% ipython --no-banner

In [1]: import numpy as np

In [2]: np.set_printoptions(suppress=True, linewidth=100)

In [3]: tidy = lambda a: np.round(a, 2) + 0

In [4]: A = np.load("test9.npy")

In [5]: print(tidy(A))
[[0.33 0.33 0.33 0.  ]
 [0.43 0.29 0.   0.29]
 [0.2  0.1  0.4  0.3 ]
 [0.2  0.1  0.3  0.4 ]]

In [6]: rng = np.random.default_rng(7089)

In [7]: lab = rng.permutation(4)

In [8]: print(lab)
[0 1 3 2]

In [9]: other = A[lab][:, lab]

In [10]: print(np.allclose(other, A))
False

In [11]: print(tidy(np.sort(np.abs(np.linalg.eigvals(other)))))
[0.07 0.1  0.39 1.  ]

In [12]: print(tidy(A.sum(axis=1)))
[1. 1. 1. 1.]

In [13]: print(tidy(np.sort(np.abs(np.linalg.eigvals(A)))[::-1]))
[1.   0.39 0.1  0.07]

In [14]: p = np.eye(4)[0]

In [15]: for _ in range(4):
    ...:     p = p @ A
    ...:     print(p.round(2))
    ...: 
[0.33 0.33 0.33 0.  ]
[0.32 0.24 0.24 0.2 ]
[0.3  0.22 0.26 0.22]
[0.29 0.21 0.27 0.23]

In [16]: arr = np.load("layer17.npy")

In [17]: print(arr)
[[ 1  4  0  0]
 [ 6  6  5  5]
 [11  7  6  9]
 [13  8  8 10]
 [16 11 10 12]
 [18 15 12 17]
 [23 18 17 17]
 [24 19 18 22]
 [25 19 22 25]
 [27 19 25 28]
 [31 24 25 30]
 [32 24 27 34]
 [32 25 29 34]
 [36 29 31 39]
 [39 32 36 40]
 [39 37 39 45]
 [42 38 40 47]
 [45 41 45 50]
 [48 43 46 55]
 [48 43 48 56]
 [52 45 49 58]
 [54 45 49 63]
 [54 50 49 67]]

In [18]: other = np.array([[3, 2, -7], [-6, 0, -8], [9, -3, 8], [-6, 8, -5]])

In [19]: print(np.einsum("ij,ij->i", arr, arr))
[   17   122   287   397   621   982  1431  1745  2095  2499  3062  3485  3646  4619  5441  6436
  7017  8231  9294  9593 10494 11311 12306]

In [20]: print(other.T @ arr.T)
[[ -21   -3   -9    3    0  -30   12  -12    9   24   -6   -9    3  -21    9  -24  -24   -6  -30
   -18  -21  -45  -99]
 [   2   37   76   82   98  136  131  170  184  203  227  255  249  291  290  321  340  355  398
   400  421  465  497]
 [ -39  -75 -130 -141 -180 -235 -254 -286 -276 -281 -359 -370 -362 -431 -441 -482 -513 -533 -587
  -576 -622 -661 -721]]

In [21]: print(arr @ other)
[[ -21    2  -39]
 [  -3   37  -75]
 [  -9   76 -130]
 [   3   82 -141]
 [   0   98 -180]
 [ -30  136 -235]
 [  12  131 -254]
 [ -12  170 -286]
 [   9  184 -276]
 [  24  203 -281]
 [  -6  227 -359]
 [  -9  255 -370]
 [   3  249 -362]
 [ -21  291 -431]
 [   9  290 -441]
 [ -24  321 -482]
 [ -24  340 -513]
 [  -6  355 -533]
 [ -30  398 -587]
 [ -18  400 -576]
 [ -21  421 -622]
 [ -45  465 -661]
 [ -99  497 -721]]

In [22]: print(np.vstack([arr, other.T]).shape)
(26, 4)

In [23]: print(np.linalg.matrix_rank(arr @ other))
3

In [24]: print(np.linalg.cond(arr) > 100)
False

In [25]: print([round(float(x), 2) for x in np.linalg.svd(arr, compute_uv=False)[:3]])
[323.86, 11.61, 7.85]

In [26]: print(tidy(np.abs(np.linalg.svd(arr)[2][-1])))
[0.15 0.83 0.54 0.06]

In [27]: print(np.argsort(-np.linalg.norm(arr, axis=0).round(6), kind="stable")[:3])
[3 0 2]

In [28]: th = np.radians(120)

In [29]: R = np.eye(4)

In [30]: R[0, 0] = R[2, 2] = np.cos(th)

In [31]: R[0, 2], R[2, 0] = -np.sin(th), np.sin(th)

In [32]: print(tidy(R))
[[-0.5   0.   -0.87  0.  ]
 [ 0.    1.    0.    0.  ]
 [ 0.87  0.   -0.5   0.  ]
 [ 0.    0.    0.    1.  ]]

In [33]: other = A @ R.T

In [34]: print(tidy(np.abs(other - A).max(axis=0)))
[0.79 0.   0.43 0.  ]

In [35]: print(tidy(np.linalg.svd(A, compute_uv=False)), tidy(np.linalg.svd(other, compute_uv=False)))
[1.01 0.39 0.33 0.02] [1.01 0.39 0.33 0.02]

In [36]: W2 = arr[[18, 2]].astype(float)

In [37]: for _ in range(6):
    ...:     lab = np.linalg.norm(arr[:, None] - W2, axis=-1).argmin(axis=1)
    ...:     W2 = np.array([arr[lab == j].mean(axis=0) for j in range(2)])
    ...: 

In [38]: print(lab)
[1 1 1 1 1 1 1 1 1 1 1 0 0 0 0 0 0 0 0 0 0 0 0]

In [39]: print(tidy(W2[1] - W2[0]))
[-25.69 -24.03 -27.21 -33.09]

In [40]: print(np.bincount(lab))
[12 11]

In [41]: d = np.linalg.norm(arr[:, None] - arr[None], axis=-1)

In [42]: print((d + 1e9 * np.eye(23)).round(6).argmin(axis=1))
[ 1  2  3  2  3  4  7  8  9  8 11 12 11 14 13 16 15 18 19 18 19 20 21]

In [43]: print(d.shape)
(23, 23)

In [44]: print(np.linalg.matrix_rank(d ** 2))
6

In [45]: print(tidy(d[:5, :5]))
[[ 0.    8.89 15.03 18.   22.76]
 [ 8.89  0.    6.56  9.33 14.11]
 [15.03  6.56  0.    3.16  8.12]
 [18.    9.33  3.16  0.    5.1 ]
 [22.76 14.11  8.12  5.1   0.  ]]

In [46]: print(np.unravel_index(d.round(6).argmax(), d.shape))
(np.int64(0), np.int64(22))

In [47]: print(np.flatnonzero(d[2] < d.mean() / 2))
[0 1 2 3 4 5]

In [48]: other = np.array([[1, 1], [1, -1]])

In [49]: m1 = np.kron(other, np.kron(other, other))[rng.permutation(8)][:4]

In [50]: print(m1)
[[ 1  1 -1 -1  1  1 -1 -1]
 [ 1 -1  1 -1 -1  1 -1  1]
 [ 1  1 -1 -1 -1 -1  1  1]
 [ 1  1  1  1  1  1  1  1]]

In [51]: other = m1 + rng.integers(-2, 3, (4, 3)) @ rng.integers(-2, 3, (3, 8))

In [52]: print(other)
[[ 1 -1  3 -6  8 -3 -4 -2]
 [-1  2  1  1 -5  4  4  6]
 [-3  3  3 -4  0 -1  4  6]
 [-1  3 -3  5 -7  5  3  1]]

In [53]: print(tidy(np.linalg.svd(other - m1, compute_uv=False)))
[17.15 10.7   2.7   0.  ]

In [54]: print(np.linalg.matrix_rank(other - m1, tol=1e-8))
3

In [55]: print(np.abs(other - m1).sum(axis=1))
[26 24 22 26]

In [56]: print(other - m1)
[[ 0 -2  4 -5  7 -4 -3 -1]
 [-2  3  0  2 -4  3  5  5]
 [-4  2  4 -3  1  0  3  5]
 [-2  2 -4  4 -8  4  2  0]]

In [57]: Uu, sigma, vt = np.linalg.svd(A)

In [58]: print(tidy(sigma))
[1.01 0.39 0.33 0.02]

In [59]: other = Uu[:, :3] @ np.diag(sigma[:3]) @ vt[:3]

In [60]: print(np.linalg.matrix_rank(A, rtol=0.05))
3

In [61]: print(tidy(np.abs(A - other).max()))
0.01

In [62]: print(tidy(np.linalg.norm(A - other) / np.linalg.norm(A)))
0.02

In [63]: print(m1[0] @ m1[2])
0

In [64]: print(tidy(np.linalg.norm(m1) ** 2 / np.linalg.norm(m1, 2) ** 2))
4.0

In [65]: print(tidy(np.linalg.norm(m1, axis=0)))
[2. 2. 2. 2. 2. 2. 2. 2.]

In [66]: print(np.linalg.norm(m1, axis=1).argmax())
0

In [67]: print(tidy(np.linalg.norm(m1[0], 1)), tidy(np.linalg.norm(m1[0], np.inf)))
8.0 1.0

In [68]: def softmax(z):
    ...:     e = np.exp(z - z.max(axis=-1, keepdims=True))
    ...:     return e / e.sum(axis=-1, keepdims=True)
    ...: 

In [69]: print(tidy(softmax(m1[1] + -2)))
[0.22 0.03 0.22 0.03 0.03 0.22 0.03 0.22]

In [70]: print(tidy(softmax(10 * m1[1])))
[0.25 0.   0.25 0.   0.   0.25 0.   0.25]

In [71]: scores = m1 @ m1.T / np.sqrt(8)

In [72]: print(tidy(softmax(scores)))
[[0.85 0.05 0.05 0.05]
 [0.05 0.85 0.05 0.05]
 [0.05 0.05 0.85 0.05]
 [0.05 0.05 0.05 0.85]]

In [73]: r0 = np.array([2, -3, 0, 1, -1]) + 0.5

In [74]: X = np.eye(5) - 2 * np.outer(r0, r0) / (r0 @ r0)

In [75]: print(tidy(X))
[[ 0.18  0.82 -0.16 -0.49  0.16]
 [ 0.82  0.18  0.16  0.49 -0.16]
 [-0.16  0.16  0.97 -0.1   0.03]
 [-0.49  0.49 -0.1   0.7   0.1 ]
 [ 0.16 -0.16  0.03  0.1   0.97]]

In [76]: q = X.astype(float).copy()

In [77]: for j in range(5):
    ...:     q[:, j] -= q[:, :j] @ (q[:, :j].T @ q[:, j])
    ...:     q[:, j] /= np.linalg.norm(q[:, j])
    ...: 

In [78]: print(tidy(q.T @ X))
[[1. 0. 0. 0. 0.]
 [0. 1. 0. 0. 0.]
 [0. 0. 1. 0. 0.]
 [0. 0. 0. 1. 0.]
 [0. 0. 0. 0. 1.]]

In [79]: print(tidy(q))
[[ 0.18  0.82 -0.16 -0.49  0.16]
 [ 0.82  0.18  0.16  0.49 -0.16]
 [-0.16  0.16  0.97 -0.1   0.03]
 [-0.49  0.49 -0.1   0.7   0.1 ]
 [ 0.16 -0.16  0.03  0.1   0.97]]

In [80]: x0 = np.array([1, 0, 3, 3, 2])

In [81]: print(tidy((X * x0).sum(axis=1)))
[-1.46  2.46  2.51  1.52  2.49]

In [82]: print(tidy(np.einsum("ij,j->i", X, x0)))
[-1.46  2.46  2.51  1.52  2.49]

In [83]: print(np.linalg.norm(X @ x0) <= np.linalg.norm(X, 2) * np.linalg.norm(x0) + 1e-9)
True

In [84]: print(tidy(X @ x0))
[-1.46  2.46  2.51  1.52  2.49]

In [85]: print(tidy(X @ (2 * x0)))
[-2.92  4.92  5.02  3.05  4.98]

In [86]: print(np.sign((X @ x0).round(6)))
[-1.  1.  1.  1.  1.]

In [87]: print(tidy(softmax(X[2])))
[0.13 0.18 0.4  0.14 0.16]

In [88]: scores = X @ X.T / np.sqrt(5)

In [89]: print(softmax(scores).round(6).argmax(axis=1))
[0 1 2 3 4]

In [90]: print(tidy(softmax(scores + np.triu(np.full(scores.shape, -np.inf), 1))))
[[1.   0.   0.   0.   0.  ]
 [0.39 0.61 0.   0.   0.  ]
 [0.28 0.28 0.44 0.   0.  ]
 [0.22 0.22 0.22 0.34 0.  ]
 [0.18 0.18 0.18 0.18 0.28]]

In [91]: print(tidy(softmax(scores)))
[[0.28 0.18 0.18 0.18 0.18]
 [0.18 0.28 0.18 0.18 0.18]
 [0.18 0.18 0.28 0.18 0.18]
 [0.18 0.18 0.18 0.28 0.18]
 [0.18 0.18 0.18 0.18 0.28]]

In [92]: w, evecs = np.linalg.eigh(X)

In [93]: x0 = np.array([0, -1, -3, -2, -2])

In [94]: print(tidy(evecs * np.maximum(w, 0) @ evecs.T))
[[ 0.59  0.41 -0.08 -0.25  0.08]
 [ 0.41  0.59  0.08  0.25 -0.08]
 [-0.08  0.08  0.98 -0.05  0.02]
 [-0.25  0.25 -0.05  0.85  0.05]
 [ 0.08 -0.08  0.02  0.05  0.98]]

In [95]: print(tidy(x0 @ X @ x0 / (x0 @ x0)), tidy(w[0]), w[-1])
0.99 -1.0 1.0

In [96]: M = np.load("out6.npy")

In [97]: print(M)
[[ 7  0  1]
 [17  0  3]
 [ 0  1  0]
 [ 0  1  0]
 [ 0  1  0]
 [ 0  4  0]
 [ 7  0  1]
 [ 7  0  1]
 [ 0  1  0]
 [ 0  7  0]
 [ 0  7  0]
 [12  0  2]
 [ 2  0  0]
 [ 2  0  0]
 [ 7  0  1]
 [ 2  0  0]
 [ 0  4  0]
 [12  0  2]
 [17  0  3]
 [ 0  4  0]
 [17  0  3]
 [12  0  2]
 [ 2  0  0]
 [ 7  0  1]
 [ 7  0  1]
 [17  0  3]
 [ 0  7  0]
 [ 2  0  0]
 [ 2  0  0]
 [ 7  0  1]]

In [98]: other = M / np.sqrt((M ** 2).mean(axis=1, keepdims=True))

In [99]: print(np.linalg.matrix_rank(other) == np.linalg.matrix_rank(M))
True

In [100]: print(tidy(other[12]))
[1.73 0.   0.  ]

In [101]: print(np.linalg.cond(M) > 100)
False

In [102]: print(np.linalg.matrix_rank(M, rtol=0.1))
2

In [103]: print(tidy(np.abs(np.linalg.svd(M)[2][-1])))
[0.16 0.   0.99]

In [104]: lab = M[:, 2] > np.median(M[:, 2])

In [105]: r0 = M[lab].mean(axis=0) - M[~lab].mean(axis=0)

In [106]: print(((M - M.mean(axis=0)) @ r0 > 0).astype(int))
[1 1 0 0 0 0 1 1 0 0 0 1 0 0 1 0 0 1 1 0 1 1 0 1 1 1 0 0 0 1]

In [107]: print(np.argsort(-np.abs(r0).round(6), kind="stable"))
[0 1 2]

In [108]: print((((M - M.mean(axis=0)) @ r0 > 0) == lab).mean())
1.0

In [109]: cen = M - M.mean(axis=0)

In [110]: Uu, sigma, vt = np.linalg.svd(cen, full_matrices=False)

In [111]: print(tidy((sigma ** 2).sum() ** 2 / (sigma ** 4).sum()))
1.19

In [112]: print(tidy(vt[0] * np.sign(vt[0, np.abs(vt[0]).argmax()])))
[ 0.96 -0.21  0.17]

In [113]: print(np.abs(vt[0]).argmax())
0

In [114]: print((np.sign(Uu[:, 0]) == np.sign(Uu[0, 0])).astype(int))
[1 1 0 0 0 0 1 1 0 0 0 1 0 0 1 0 0 1 1 0 1 1 0 1 1 1 0 0 0 1]

In [115]: print(tidy(sigma))
[33.54 10.49  0.56]

In [116]: print(tidy(cen.mean(axis=0)))
[0. 0. 0.]

In [117]: mat = np.load("sample7.npy")

In [118]: print(mat)
[[0 0 1 0]
 [0 0 0 1]
 [1 0 0 1]
 [0 1 1 0]]

In [119]: w, evecs = np.linalg.eigh(mat)

In [120]: print(tidy(evecs.T @ evecs))
[[1. 0. 0. 0.]
 [0. 1. 0. 0.]
 [0. 0. 1. 0.]
 [0. 0. 0. 1.]]

In [121]: print(tidy(np.linalg.eigvalsh(mat @ mat)))
[0.38 0.38 2.62 2.62]

In [122]: print(tidy(np.abs(evecs[:, -1])))
[0.37 0.37 0.6  0.6 ]

In [123]: other = M + rng.integers(-2, 3, (30, 2)) @ rng.integers(-2, 3, (2, 3))

In [124]: print(other)
[[ 8 -3  2]
 [18  1  4]
 [-3  6 -3]
 [ 3  0  3]
 [ 5 -2  5]
 [ 2 -2  2]
 [ 5  2 -1]
 [ 9 -2  3]
 [-1  4 -1]
 [ 3  6  3]
 [ 1  8  1]
 [16 -4  6]
 [ 5 -1  3]
 [ 4 -6  2]
 [ 7 -4  1]
 [ 2 -4  0]
 [-4  4 -4]
 [10  6  0]
 [19 -2  5]
 [-3  5 -3]
 [16  3  2]
 [12 -4  2]
 [ 5 -5  3]
 [12 -3  6]
 [ 1  2 -5]
 [18  1  4]
 [-1 10 -1]
 [ 6 -4  4]
 [ 4 -2  2]
 [ 7  0  1]]

In [125]: print(np.abs(other - M).sum(axis=1))
[ 5  3 11  7 13 10  6  6  5  7  3 12  7 10  4  4  8 10  6  7  5  4 11 13 14  3  5 12  6  0]

In [126]: print(other - M)
[[ 1 -3  1]
 [ 1  1  1]
 [-3  5 -3]
 [ 3 -1  3]
 [ 5 -3  5]
 [ 2 -6  2]
 [-2  2 -2]
 [ 2 -2  2]
 [-1  3 -1]
 [ 3 -1  3]
 [ 1  1  1]
 [ 4 -4  4]
 [ 3 -1  3]
 [ 2 -6  2]
 [ 0 -4  0]
 [ 0 -4  0]
 [-4  0 -4]
 [-2  6 -2]
 [ 2 -2  2]
 [-3  1 -3]
 [-1  3 -1]
 [ 0 -4  0]
 [ 3 -5  3]
 [ 5 -3  5]
 [-6  2 -6]
 [ 1  1  1]
 [-1  3 -1]
 [ 4 -4  4]
 [ 2 -2  2]
 [ 0  0  0]]

In [127]: print(tidy(np.linalg.svd(other - M, compute_uv=False)))
[25.31 11.15  0.  ]
